% ipython --no-banner

In [1]: import numpy as np

In [2]: from numpy import linalg as LA

In [3]: np.set_printoptions(suppress=True, linewidth=200)

In [4]: s = 3 * 0.9 ** np.arange(6)

In [5]: O, _ = LA.qr(np.array([[-1.1, 0.7, 0.5, -1.4, -0.7, 1.6],
   ...:     [2.0, -0.7, 1.7, 1.8, -0.6, 0.5],
   ...:     [1.3, 2.0, 1.2, 0.7, 0.6, -0.2],
   ...:     [0.7, -0.2, 0.8, 1.9, -0.8, -0.5],
   ...:     [0.4, 1.0, -0.8, -0.5, 0.6, 1.2],
   ...:     [-0.6, 0.6, 1.3, -0.4, 0.5, 1.4]]))

In [6]: rng = np.random.default_rng(84)

In [7]: F = rng.normal(size=(13, 6)) * s @ O

In [8]: F.round(2)
Out[8]: 
array([[-1.25, -6.72,  1.11, -3.41,  2.53,  0.83],
       [-0.66, -1.72, -0.8 , -1.19, -2.87,  1.26],
       [-0.44,  1.74,  4.31, -1.17,  1.51, -3.64],
       [ 1.7 , -4.47, -3.14,  1.84,  0.99,  1.77],
       [-0.49, -4.76, -4.08,  1.97, -6.36, -0.74],
       [ 0.81, -0.47,  1.11,  0.65, -2.04,  0.31],
       [-1.24,  2.08,  0.61, -2.39, -2.13,  1.29],
       [ 3.32,  1.15,  1.48,  0.71,  0.38, -1.21],
       [ 0.87, -3.58, -2.82, -0.67, -3.39, -0.01],
       [ 2.66, -2.36,  3.97, -4.02,  3.17,  0.75],
       [-2.52, -2.1 , -1.22, -2.18,  0.09, -0.42],
       [ 1.61, -3.11, -0.32,  1.95,  1.89,  0.51],
       [ 0.64,  3.8 , -2.42, -0.31, -1.24, -0.08]])

In [9]: Z = F[[0, 6]].astype(float)

In [10]: for _ in range(4):
    ...:     idx = LA.norm(F[:, None] - Z, axis=-1).argmin(axis=1)
    ...:     Z = np.array([F[idx == j].mean(axis=0) for j in range(2)])
    ...: 

In [11]: idx
Out[11]: array([0, 1, 1, 0, 1, 1, 1, 1, 1, 0, 1, 0, 1])

In [12]: np.round(Z[1] - Z[0], 2)
Out[12]: array([-1.15,  3.73, -0.83,  0.4 , -3.93, -1.33])

In [13]: Z.round(2)
Out[13]: 
array([[ 1.18, -4.16,  0.4 , -0.91,  2.15,  0.97],
       [ 0.03, -0.43, -0.42, -0.51, -1.78, -0.36]])

In [14]: np.abs(Z[1] - Z[0]).argmax()
Out[14]: np.int64(4)

In [15]: cen = (F - F.mean(axis=0)) / F.std(axis=0)

In [16]: np.argwhere(np.abs(cen) > 2)
Out[16]: 
array([[2, 5],
       [4, 4]])

In [17]: np.round(cen.std(axis=0), 2)
Out[17]: array([1., 1., 1., 1., 1., 1.])

In [18]: beta = LA.lstsq(np.delete(cen, 4, axis=1), cen[:, 4])[0]

In [19]: round(1 - np.var(cen[:, 4] - np.delete(cen, 4, axis=1) @ beta), 2)
Out[19]: np.float64(0.53)

In [20]: np.abs(beta).argmax()
Out[20]: np.int64(2)

In [21]: beta.round(2)
Out[21]: array([ 0.22, -0.22,  0.66, -0.1 ,  0.12])

In [22]: W0 = np.loadtxt("dump.csv", delimiter=",")

In [23]: W0
Out[23]: 
array([[-1.92,  2.07, -2.03, -0.24, -1.58,  2.08],
       [-2.84,  3.31, -2.58, -0.01, -3.29,  3.12],
       [ 1.59, -2.12,  1.46,  0.49,  1.57, -1.56],
       [ 0.45, -0.43,  1.03, -0.32,  0.36, -0.58],
       [ 1.77, -1.9 ,  1.65,  0.17,  1.53, -1.51],
       [ 1.78, -1.92,  1.73,  0.36,  2.16, -1.83],
       [ 0.55, -0.73,  0.42, -0.15,  0.46, -1.03],
       [-1.3 ,  0.65, -1.38,  0.35, -1.64,  0.66],
       [-1.28,  1.47, -1.37, -0.06, -1.39,  0.84],
       [-0.64, -0.11,  0.51,  0.07,  0.66,  0.15],
       [-0.09, -0.56,  0.01,  0.18,  0.  ,  0.16],
       [ 1.58, -0.99,  1.26, -0.26,  1.69, -0.84],
       [ 2.14, -2.45,  2.16, -0.29,  2.36, -2.85],
       [ 1.08, -0.91,  0.75,  0.1 ,  1.1 , -1.08],
       [-0.96,  0.8 , -1.45, -0.18, -1.68,  1.19],
       [-1.16,  1.1 , -1.65,  0.01, -1.46,  1.51],
       [ 0.08,  0.33, -0.26, -0.06, -0.28,  0.35],
       [ 2.59, -3.11,  2.62, -0.32,  2.77, -2.81],
       [-2.25,  2.16, -2.08,  0.49, -3.  ,  2.83],
       [ 0.39, -0.67,  0.07,  0.39,  0.12, -0.55],
       [ 1.41, -0.8 ,  1.11,  0.2 ,  1.24, -1.07],
       [ 1.97, -2.87,  2.32, -0.17,  1.89, -2.27],
       [ 0.72, -0.82,  1.07,  0.03,  0.42, -0.69],
       [-1.4 ,  1.49, -1.43, -0.09, -0.87,  1.34],
       [-1.56,  1.51, -1.42,  0.04, -1.58,  1.76],
       [ 1.13, -0.74,  1.36, -0.14,  1.33, -1.35],
       [-1.49,  1.18, -0.83, -0.39, -1.06,  1.74],
       [-4.86,  4.97, -4.89, -0.65, -4.16,  5.12],
       [-2.94,  3.11, -2.71,  0.08, -3.13,  2.79],
       [-4.52,  5.31, -4.81, -0.12, -5.37,  4.89],
       [-2.03,  2.25, -1.76,  0.26, -1.99,  2.16],
       [ 0.94, -0.53,  1.08,  0.35,  0.61, -0.58],
       [-2.99,  3.2 , -3.23, -0.24, -2.66,  2.6 ],
       [ 0.17, -0.06,  0.79,  0.06, -0.01, -0.62],
       [-1.3 ,  1.65, -1.58,  0.  , -1.06,  1.23],
       [ 1.48, -1.28,  0.57, -0.1 ,  1.31, -1.  ],
       [ 3.53, -4.12,  3.65, -0.2 ,  3.7 , -3.56],
       [-0.29,  0.33,  0.01, -0.03, -0.6 ,  0.06],
       [ 0.6 , -0.11, -0.27, -0.08,  0.7 , -0.26],
       [ 0.7 , -1.06,  0.65,  0.07,  1.19, -1.61]])

In [24]: round(float(LA.norm(W0, 2) / LA.norm(W0)), 2)
Out[24]: 0.99
